$ python -q
>>> import numpy as np
>>> import numpy.linalg as la
>>> np.set_printoptions(suppress=True, linewidth=100)
>>> rnd = lambda a: np.round(a, 3) + 0
>>> M = np.loadtxt("arr.csv", delimiter=",")
>>> M
array([[  0.,   0.,   7.,  -3.],
       [  0.,   0.,   9.,   7.],
       [ -7.,  -9.,   0., -11.],
       [  3.,  -7.,  11.,   0.]])
>>> x = np.array([1, -2, 0, 0])
>>> rnd(la.det(M))
np.float64(5776.0)
>>> rnd(la.eigvals(M).real)
array([0., 0., 0., 0.])
>>> rnd(la.svd(M, compute_uv=False))
array([17.  , 17.  ,  4.47,  4.47])
>>> Q = la.solve(np.eye(4) - M, np.eye(4) + M)
>>> rnd(la.det(Q))
np.float64(1.0)
>>> f = np.array([2, -2, -2, 2])
>>> Y = M + np.outer(f, np.eye(4)[2])
>>> Y
array([[  0.,   0.,   9.,  -3.],
       [  0.,   0.,   7.,   7.],
       [ -7.,  -9.,  -2., -11.],
       [  3.,  -7.,  13.,   0.]])
>>> arr = np.loadtxt("mat.csv", delimiter=",")
>>> arr
array([[1. , 0. , 0. , 0. , 0. , 0. ],
       [0. , 0.5, 0.5, 0. , 0. , 0. ],
       [0.2, 0.2, 0.4, 0. , 0. , 0.2],
       [0. , 0.2, 0.2, 0.4, 0.2, 0. ],
       [0. , 0. , 0. , 0. , 1. , 0. ],
       [0. , 0. , 0. , 0. , 0.5, 0.5]])
>>> Q, V = la.qr(arr[:, :1])[0], la.qr(arr[:, 1:])[0]
>>> sv = la.svd(Q.T @ V, compute_uv=False)
>>> rnd(la.norm(Q @ Q.T - V @ V.T, 2))
np.float64(1.0)
>>> rng = np.random.default_rng(0)
>>> labels = rng.permutation(6)
>>> labels
array([3, 2, 5, 4, 0, 1])
>>> Y = arr[labels][:, labels]
>>> Y
array([[0.4, 0.2, 0. , 0.2, 0. , 0.2],
       [0. , 0.4, 0.2, 0. , 0.2, 0.2],
       [0. , 0. , 0.5, 0.5, 0. , 0. ],
       [0. , 0. , 0. , 1. , 0. , 0. ],
       [0. , 0. , 0. , 0. , 1. , 0. ],
       [0. , 0.5, 0. , 0. , 0. , 0.5]])
>>> rnd(la.det(Y)), rnd(la.det(arr[labels]))
(np.float64(0.02), np.float64(0.02))
>>> np.allclose(Y, arr)
False
>>> rnd(np.sort(np.abs(la.eigvals(Y))))
array([0.13, 0.4 , 0.5 , 0.77, 1.  , 1.  ])
>>> x = np.array([0, 2, -2, 1, -3, -3])
>>> np.sign((Y @ x).round(6))
array([ 0., -1., -1.,  1., -1., -1.])
>>> rnd(np.einsum("ij,j->i", Y, x))
array([ 0. , -0.8, -0.5,  1. , -3. , -0.5])
>>> rnd(Y * x)
array([[ 0. ,  0.4,  0. ,  0.2,  0. , -0.6],
       [ 0. ,  0.8, -0.4,  0. , -0.6, -0.6],
       [ 0. ,  0. , -1. ,  0.5,  0. ,  0. ],
       [ 0. ,  0. ,  0. ,  1. ,  0. ,  0. ],
       [ 0. ,  0. ,  0. ,  0. , -3. ,  0. ],
       [ 0. ,  1. ,  0. ,  0. ,  0. , -1.5]])
>>> arr.sum(axis=1)
array([1., 1., 1., 1., 1., 1.])
>>> rnd(la.matrix_power(arr, 100))
array([[1.   , 0.   , 0.   , 0.   , 0.   , 0.   ],
       [0.5  , 0.   , 0.   , 0.   , 0.5  , 0.   ],
       [0.5  , 0.   , 0.   , 0.   , 0.5  , 0.   ],
       [0.333, 0.   , 0.   , 0.   , 0.667, 0.   ],
       [0.   , 0.   , 0.   , 0.   , 1.   , 0.   ],
       [0.   , 0.   , 0.   , 0.   , 1.   , 0.   ]])
>>> rnd(np.sort(np.abs(la.eigvals(arr)))[::-1])
array([1.  , 1.  , 0.77, 0.5 , 0.4 , 0.13])
>>> pr = np.eye(6)[1]
>>> for _ in range(5):
...     pr = pr @ arr
...     print(pr.round(3))
... 
[0.  0.5 0.5 0.  0.  0. ]
[0.1  0.35 0.45 0.   0.   0.1 ]
[0.19  0.265 0.355 0.    0.05  0.14 ]
[0.261 0.204 0.274 0.    0.12  0.141]
[0.316 0.157 0.212 0.    0.19  0.125]
